% python3 -q
>>> import numpy as np
>>> import numpy.linalg as la
>>> np.set_printoptions(precision=1, suppress=True, linewidth=160, legacy="1.25")
>>> F = np.array([[1, -1, 1, -1, -1, 1, -1, 1],
...     [1, 1, -1, -1, -1, -1, 1, 1],
...     [1, -1, 1, -1, 1, -1, 1, -1]])
>>> Uu, sigma, VT = la.svd(F, full_matrices=False)
>>> np.allclose(Uu * sigma @ VT, F)
True
>>> np.round(VT @ VT.T, 1) + 0
array([[1., 0., 0.],
       [0., 1., 0.],
       [0., 0., 1.]])
>>> np.round(Uu.T @ F @ VT.T, 1) + 0
array([[2.8, 0. , 0. ],
       [0. , 2.8, 0. ],
       [0. , 0. , 2.8]])
>>> Uu.shape, sigma.shape, VT.shape
((3, 3), (3,), (3, 8))
>>> np.round(Uu.T @ Uu, 1) + 0
array([[1., 0., 0.],
       [0., 1., 0.],
       [0., 0., 1.]])
>>> round(float(np.sqrt((sigma ** 2).sum())), 1), round(float(la.norm(F)), 1)
(4.9, 4.9)
>>> sigma
array([2.8, 2.8, 2.8])
>>> np.diff(F, axis=0)
array([[ 0,  2, -2,  0,  0, -2,  2,  0],
       [ 0, -2,  2,  0,  2,  0,  0, -2]])
>>> la.svd(F, compute_uv=False)
array([2.8, 2.8, 2.8])
>>> F.mean(axis=0)
array([ 1. , -0.3,  0.3, -1. , -0.3, -0.3,  0.3,  0.3])
>>> np.abs(F).max()
1
>>> np.unravel_index(np.abs(F).argmax(), F.shape)
(0, 0)
>>> def softmax(z):
...     e = np.exp(z - z.max(axis=-1, keepdims=True))
...     return e / e.sum(axis=-1, keepdims=True)
... 
>>> np.round(softmax(F[2] + -1), 1) + 0
array([0.2, 0. , 0.2, 0. , 0.2, 0. , 0.2, 0. ])
>>> np.round(softmax(F[2]), 1) + 0
array([0.2, 0. , 0.2, 0. , 0.2, 0. , 0.2, 0. ])
>>> np.round(softmax(10 * F[2]), 1) + 0
array([0.2, 0. , 0.2, 0. , 0.2, 0. , 0.2, 0. ])
>>> S = F @ F.T / np.sqrt(8)
>>> softmax(S)
array([[0.9, 0.1, 0.1],
       [0.1, 0.9, 0.1],
       [0.1, 0.1, 0.9]])
>>> softmax(S).round(6).argmax(axis=1)
array([0, 1, 2])
>>> softmax(S)[2] @ F
array([ 1. , -0.9,  0.9, -1. ,  0.8, -0.9,  0.9, -0.8])
>>> t3 = np.stack([F, 3 * F, F[::-1]])
>>> (t3 @ F.T).shape
(3, 3, 3)
>>> t3.shape
(3, 3, 8)
>>> t3.sum(axis=0)
array([[ 5, -5,  5, -5, -3,  3, -3,  3],
       [ 5,  5, -5, -5, -5, -5,  5,  5],
       [ 5, -5,  5, -5,  3, -3,  3, -3]])
>>> la.matrix_rank(t3)
array([3, 3, 3])
>>> la.norm(t3, axis=(1, 2))
array([ 4.9, 14.7,  4.9])
>>> J = np.loadtxt("test6.csv", delimiter=",")
>>> J
array([[-2.,  0.,  2.,  1.],
       [ 0., -3.,  0.,  0.],
       [ 2.,  0.,  1.,  2.],
       [ 1.,  0.,  2., -2.]])
>>> q, evecs = la.qr(J[:, :3])[0], la.qr(J[:, 3:])[0]
>>> sigma = la.svd(q.T @ evecs, compute_uv=False)
>>> sigma.round(1) + 0
array([0.])
>>> np.degrees(np.arccos(sigma.clip(0, 1)))
array([90.])
>>> w, evecs = la.eigh(J)
>>> (w > 1e-8).sum(), (w < -1e-8).sum()
(1, 3)
>>> np.round(evecs.T @ evecs, 1) + 0
array([[1., 0., 0., 0.],
       [0., 1., 0., 0.],
       [0., 0., 1., 0.],
       [0., 0., 0., 1.]])
>>> w.sum(), np.trace(J)
(-6.0, -6.0)
>>> np.round(evecs @ np.diag(w) @ evecs.T, 1) + 0
array([[-2.,  0.,  2.,  1.],
       [ 0., -3.,  0.,  0.],
       [ 2.,  0.,  1.,  2.],
       [ 1.,  0.,  2., -2.]])
>>> u, v = F[2], F[1]
>>> u @ v
0
>>> p = (u @ v) / (u @ u) * u
>>> p
array([ 0., -0.,  0., -0.,  0., -0.,  0., -0.])
>>> (v - p) @ u
0.0
>>> la.matrix_rank(np.outer(u, v))
1
>>> np.round(softmax(J[3]), 1) + 0
array([0.2, 0.1, 0.7, 0. ])
>>> S = J @ J.T / np.sqrt(4)
>>> np.round(softmax(S), 1) + 0
array([[1., 0., 0., 0.],
       [0., 1., 0., 0.],
       [0., 0., 1., 0.],
       [0., 0., 0., 1.]])
>>> E = np.load("layer10.npy")
>>> E
array([[ 7.3,  7. ,  1. ],
       [ 8. , -7.7, -8. ],
       [ 7. ,  7. ,  1.3]])
>>> np.abs(la.svd(E)[2][-1])
array([0.3, 0.5, 0.8])
>>> la.matrix_rank(E, rtol=0.1)
2
>>> [round(float(x), 1) for x in la.svd(E, compute_uv=False)[:3]]
[14.4, 13.6, 0.1]
>>> la.cond(E) > 100
True
>>> np.argsort(-la.norm(E, axis=0).round(6), kind="stable")[:3]
array([0, 1, 2])
>>> Uu, sigma, VT = la.svd(E)
>>> np.argmax(sigma[:-1] / (sigma[1:] + 1e-6)) + 1
2
>>> sigma
array([14.4, 13.6,  0.1])
>>> M2 = Uu[:, :2] @ np.diag(sigma[:2]) @ VT[:2]
>>> round(float(la.norm(E - M2, 2)), 1), round(sigma[2], 1)
(0.1, 0.1)
>>> la.matrix_rank(M2)
2
>>> la.matrix_rank(E, rtol=0.05)
2
>>> M2
array([[ 7.3,  7. ,  1.1],
       [ 8. , -7.7, -8. ],
       [ 7. ,  7. ,  1.2]])
>>> x0 = np.array([0, 0, 2])
>>> a = np.maximum(M2 @ x0, 0)
>>> a
array([2.1, 0. , 2.5])
>>> M2 * (a > 1e-9)[:, None]
array([[ 7.3,  7. ,  1.1],
       [ 0. , -0. , -0. ],
       [ 7. ,  7. ,  1.2]])
>>> arr = np.loadtxt("a.csv", delimiter=",")
>>> arr
array([[-0.7, -1.1, -0.4,  2.2],
       [ 0. ,  0. ,  0. ,  0. ],
       [ 0.1,  0.1,  0. , -0.2]])
>>> rk = la.matrix_rank(arr)
>>> rk
2
>>> ns = la.svd(arr)[2][rk:].T
>>> ns @ ns.T
array([[ 0.5, -0.1,  0.5,  0.2],
       [-0.1,  0.8, -0.1,  0.4],
       [ 0.5, -0.1,  0.5,  0.2],
       [ 0.2,  0.4,  0.2,  0.3]])
>>> np.allclose(arr @ ns, 0)
True
>>> np.round(arr @ ns, 1) + 0
array([[0., 0.],
       [0., 0.],
       [0., 0.]])
>>> M2 = np.array([[-5, -4], [-3, 3], [-5, 3], [-3, 0]])
>>> M2.T @ arr.T
array([[ 2.2,  0. , -0.2],
       [-1.7,  0. , -0.1]])
>>> np.einsum("ik,kj->ji", arr, M2)
array([[ 2.2,  0. , -0.2],
       [-1.7,  0. , -0.1]])
>>> la.matrix_rank(np.vstack([arr, M2.T]))
4
>>> np.einsum("ik,kj->ij", arr, M2)
array([[ 2.2, -1.7],
       [ 0. ,  0. ],
       [-0.2, -0.1]])
>>> np.vstack([arr, M2.T]).shape
(5, 4)
>>> np.einsum("ij,ij->i", arr, arr)
array([6.7, 0. , 0.1])
>>> arr @ M2
array([[ 2.2, -1.7],
       [ 0. ,  0. ],
       [-0.2, -0.1]])
>>> np.einsum("ij->j", arr)
array([-0.6, -1. , -0.4,  2. ])
>>> Uu, sigma, VT = la.svd(arr)
>>> np.argmax(sigma[:-1] / (sigma[1:] + 1e-6)) + 1
2
>>> M2 = Uu[:, :2] @ np.diag(sigma[:2]) @ VT[:2]
>>> round(float(la.norm(arr - M2) / la.norm(arr)), 1)
0.0
>>> round(float(la.norm(arr - M2, 2)), 1), sigma[2]
(0.0, 0.0)
>>> mat = np.array([[-0.5, -1.0, -0.4, -0.3],
...     [1.8, 3.0, 1.4, 1.3],
...     [-1.1, 14.0, -1.4, 0.0],
...     [0.6, -8.0, -1.8, 0.1]])
>>> W1 = np.array([[0, -2, -1, 0, -1],
...     [1, 0, -1, 1, 2],
...     [1, 2, 0, -1, -1],
...     [-1, 2, 1, 2, 0]])
>>> coef = np.array([-1, -1, -2, 0, 1])
>>> H = np.maximum(arr @ W1 + coef, 0)
>>> la.matrix_rank(H)
2
>>> H
array([[0. , 4. , 2. , 3.7, 0. ],
       [0. , 0. , 0. , 0. , 1. ],
       [0. , 0. , 0. , 0. , 1.1]])
>>> Z = np.array([[-3, 0, -1], [1, 2, -1], [-1, 0, -3], [3, 2, -1], [-1, 0, -3]])
>>> W1 @ Z
array([[ 0, -4,  8],
       [-1,  2, -5],
       [-3,  2,  1],
       [10,  8, -6]])
>>> H @ Z
array([[ 13.1,  15.4, -13.7],
       [ -1. ,   0. ,  -3. ],
       [ -1.1,   0. ,  -3.3]])
>>> (H @ Z).round(6).argmax(axis=1)
array([1, 1, 1])
>>> rng = np.random.default_rng(29)
>>> M2 = J + rng.integers(-2, 3, (4, 1)) @ rng.integers(-2, 3, (1, 4))
>>> M2
array([[-4.,  0.,  4., -1.],
       [ 2., -3., -2.,  2.],
       [ 2.,  0.,  1.,  2.],
       [ 1.,  0.,  2., -2.]])
>>> M2 - J
array([[-2.,  0.,  2., -2.],
       [ 2.,  0., -2.,  2.],
       [ 0.,  0.,  0.,  0.],
       [ 0.,  0.,  0.,  0.]])
>>> la.matrix_rank(M2 - J, tol=1e-8)
1
>>> w, evecs = la.eig(E)
>>> np.sort(la.eigvals(E @ E))
array([ 0.1, 59.3, 68.9])
>>> np.round(E @ evecs[:, 0] - w[0] * evecs[:, 0], 1) + 0
array([0., 0., 0.])
>>> np.sort(la.eigvals(la.inv(E)))
array([-0.1,  0.1,  3.3])
>>> m1 = np.array([[2, 0, 0], [1, 1, 0], [3, 0, 3]])
>>> x0 = np.array([2, 1, 2])
>>> y = m1 @ x0
>>> y
array([ 4,  3, 12])
>>> la.solve(m1, m1[:, 2])
array([0., 0., 1.])
>>> la.solve(m1, y)
array([2., 1., 2.])
>>> u, v = m1[1], m1[0]
>>> u @ v
2
>>> p = (u @ v) / (u @ u) * u
>>> la.matrix_rank(np.outer(u, v))
1
>>> (v - p) @ u
0.0
>>> np.outer(u, v)
array([[2, 0, 0],
       [2, 0, 0],
       [0, 0, 0]])
>>> np.round(np.abs(la.eigvals(E)).max(), 1)
8.3
>>> round(la.det(E), 1)
-19.2
>>> (E + E.T) / 2
array([[ 7.3,  7.5,  4. ],
       [ 7.5, -7.7, -0.5],
       [ 4. , -0.5,  1.3]])
>>> idx = rng.permutation(3)
>>> idx
array([1, 2, 0])
>>> M2 = m1[idx][:, idx]
>>> np.allclose(M2, m1)
False
>>> np.sort(np.abs(la.eigvals(M2)))
array([1., 2., 3.])
>>> M2
array([[1, 0, 1],
       [0, 3, 3],
       [0, 0, 2]])
>>> np.round(la.det(M2), 1), round(float(la.det(m1[idx])), 1)
(6.0, 6.0)
>>> np.round(la.norm(m1, 1), 1), round(la.norm(m1, np.inf), 1)
(6.0, 6.0)
>>> la.norm(m1, axis=0)
array([3.7, 1. , 3. ])
>>> round(float(la.norm(m1[2], 1)), 1), round(float(la.norm(m1[2], np.inf)), 1)
(6.0, 3.0)
>>> m1[2] @ m1[0]
6
>>> feats = np.load("sample4.npy")
>>> feats.round(1) + 0
array([[ -9.9,  -4. , -13.9],
       [ -9.2,  -3.6, -13.1],
       [ -6.3,  -2.3,  -9.4],
       [ -6.1,  -2.2,  -9.1],
       [ -3. ,  -0.8,  -5. ],
       [ -2. ,  -0.4,  -3.6],
       [ -0.5,   0.1,  -1.2],
       [ -0.4,   0.1,  -0.8],
       [  0. ,   0. ,   0. ],
       [  0.7,   0.2,   0.6],
       [  0.9,   0.2,   0.7],
       [  1.1,   0.3,   0.9],
       [  4.5,   1.8,   3.6],
       [  6.1,   2.5,   4.9],
       [  9.6,   4.1,   7.8],
       [ 14.9,   6.6,  12.3],
       [ 24.5,  11.3,  20.7]])
>>> gram = np.cov(feats, rowvar=False)
>>> np.argsort(-feats.std(axis=0).round(6), kind="stable")
array([2, 0, 1])
>>> np.polyfit(feats[:, 0], feats[:, 1], 1)
array([0.4, 0.2])
>>> np.round(np.median(feats, axis=0), 1) + 0
array([0. , 0.1, 0. ])
>>> np.corrcoef(feats.T)
array([[1., 1., 1.],
       [1., 1., 1.],
       [1., 1., 1.]])
>>> u, v = feats[12], feats[7]
>>> round(float(u @ u), 1)
36.0
>>> p = (u @ v) / (u @ u) * u
>>> np.outer(u, v)
array([[-1.6,  0.7, -3.5],
       [-0.6,  0.3, -1.4],
       [-1.3,  0.5, -2.8]])
>>> p
array([-0.5, -0.2, -0.4])
>>> la.matrix_rank(np.outer(u, v))
1
>>> np.unique(arr.round(6), axis=0).shape
(3, 4)
>>> np.round(arr @ la.pinv(arr) @ arr, 1) + 0
array([[-0.7, -1.1, -0.4,  2.2],
       [ 0. ,  0. ,  0. ,  0. ],
       [ 0.1,  0.1,  0. , -0.2]])
>>> np.abs(np.diag(la.qr(arr)[1])) > 1e-9
array([ True,  True, False])
>>> np.allclose(arr[:-1].T @ la.lstsq(arr[:-1].T, arr[-1])[0], arr[-1])
False
